$ python3 -q
>>> import numpy as np
>>> np.set_printoptions(precision=2, suppress=True, linewidth=120, sign=" ")
>>> def rd(a):
...     return np.round(a, 2) + 0
... 
>>> X = np.loadtxt("arr.csv", delimiter=",")
>>> X
array([[ 1.,  2.,  2.],
       [ 4.,  5.,  3.],
       [ 5.,  7.,  5.]])
>>> # looks like rank 2
>>> r = np.linalg.matrix_rank(X)
>>> r
np.int64(2)
>>> ns = np.linalg.svd(X)[2][r:].T
>>> np.allclose(X @ ns, 0)
True
>>> rd(ns[:, 0] / ns[np.abs(ns[:, 0]).round(6).argmax(), 0])
array([-0.8,  1. , -0.6])
>>> ang = np.radians(90)
>>> R = np.eye(3)
>>> R[1, 1] = R[0, 0] = np.cos(ang)
>>> R[1, 0], R[0, 1] = -np.sin(ang), np.sin(ang)
>>> rd(R)
array([[ 0.,  1.,  0.],
       [-1.,  0.,  0.],
       [ 0.,  0.,  1.]])
>>> A2 = X @ R.T
>>> rd(np.linalg.svd(X, compute_uv=False)), rd(np.linalg.svd(A2, compute_uv=False))
(array([ 12.53,   0.98,   0.  ]), array([ 12.53,   0.98,   0.  ]))
>>> rd(A2)
array([[ 2., -1.,  2.],
       [ 5., -4.,  3.],
       [ 7., -5.,  5.]])
>>> np.abs(A2 - X).max(axis=0)
array([  2.,  12.,   0.])
>>> rng = np.random.default_rng(3173)
>>> labels = rng.permutation(3)
>>> labels
array([ 0,  1,  2])
>>> A2 = X[labels][:, labels]
>>> np.diag(A2)
array([ 1.,  5.,  5.])
>>> np.allclose(A2, X)
True
>>> rd(np.sort(np.abs(np.linalg.eigvals(A2))))
array([  0.  ,   0.35,  11.35])
>>> m1 = np.loadtxt("layer6.csv", delimiter=",")
>>> m1
array([[ 1.9 ,  1.5 , -3.97, -0.2 , -1.  ],
       [-0.4 ,  0.3 ,  1.23, -0.1 ,  0.3 ],
       [-2.4 , -0.5 ,  5.13,  0.1 ,  1.3 ],
       [ 2.4 , -1.8 ,  1.08,  2.1 ,  0.2 ],
       [-0.5 ,  1.3 ,  6.38, -0.7 ,  1.6 ],
       [ 0.7 , -1.7 , -1.33, -0.5 , -0.3 ],
       [ 0.  , -1.4 , -4.01,  1.8 , -1.  ],
       [ 1.3 , -1.5 , -2.42,  1.  , -0.6 ],
       [ 0.2 , -0.2 , -4.94,  1.1 , -1.3 ],
       [ 1.5 ,  2.1 ,  1.33,  0.2 ,  0.3 ],
       [-0.5 , -0.1 , -0.28,  0.1 , -0.1 ],
       [ 0.4 , -0.8 ,  1.54,  0.9 ,  0.4 ],
       [ 0.5 , -1.1 ,  4.65,  2.2 ,  1.2 ],
       [-0.2 , -0.3 , -5.73,  0.6 , -1.4 ],
       [-0.7 , -0.4 ,  8.31, -1.2 ,  2.1 ],
       [ 0.4 , -0.5 , -3.77,  0.  , -1.  ],
       [-1.5 , -1.5 , -2.46, -0.2 , -0.6 ]])
>>> # column 2 is much longer than the rest
>>> gram = np.cov(m1, rowvar=False)
>>> gram.shape
(5, 5)
>>> np.argsort(-m1.std(axis=0).round(6), kind="stable")
array([ 2,  0,  1,  4,  3])
>>> rd(m1.std(axis=0))
array([ 1.16,  1.11,  4.07,  0.94,  1.03])
>>> np.median(m1, axis=0)
array([ 0.2 , -0.5 , -0.28,  0.1 , -0.1 ])
>>> Xc = m1 - m1.mean(axis=0)
>>> Uu, sigma, vt = np.linalg.svd(Xc, full_matrices=False)
>>> np.abs(vt[0]).argmax()
np.int64(2)
>>> rd(np.abs(vt[-1]))
array([ 0.01,  0.01,  0.24,  0.01,  0.97])
>>> (np.sign(Uu[:, 0]) == np.sign(Uu[0, 0])).astype(int)
array([ 1,  0,  0,  0,  0,  1,  1,  1,  1,  0,  1,  0,  0,  1,  0,  1,  1])
>>> rd(sigma ** 2 / (sigma ** 2).sum())
array([ 0.85,  0.07,  0.07,  0.02,  0.  ])
>>> np.abs(Uu[:, 0]).argmax()
np.int64(14)
>>> np.linalg.matrix_rank(Xc)
np.int64(5)
>>> np.searchsorted(np.cumsum(sigma ** 2) / (sigma ** 2).sum(), 0.9) + 1
np.int64(2)
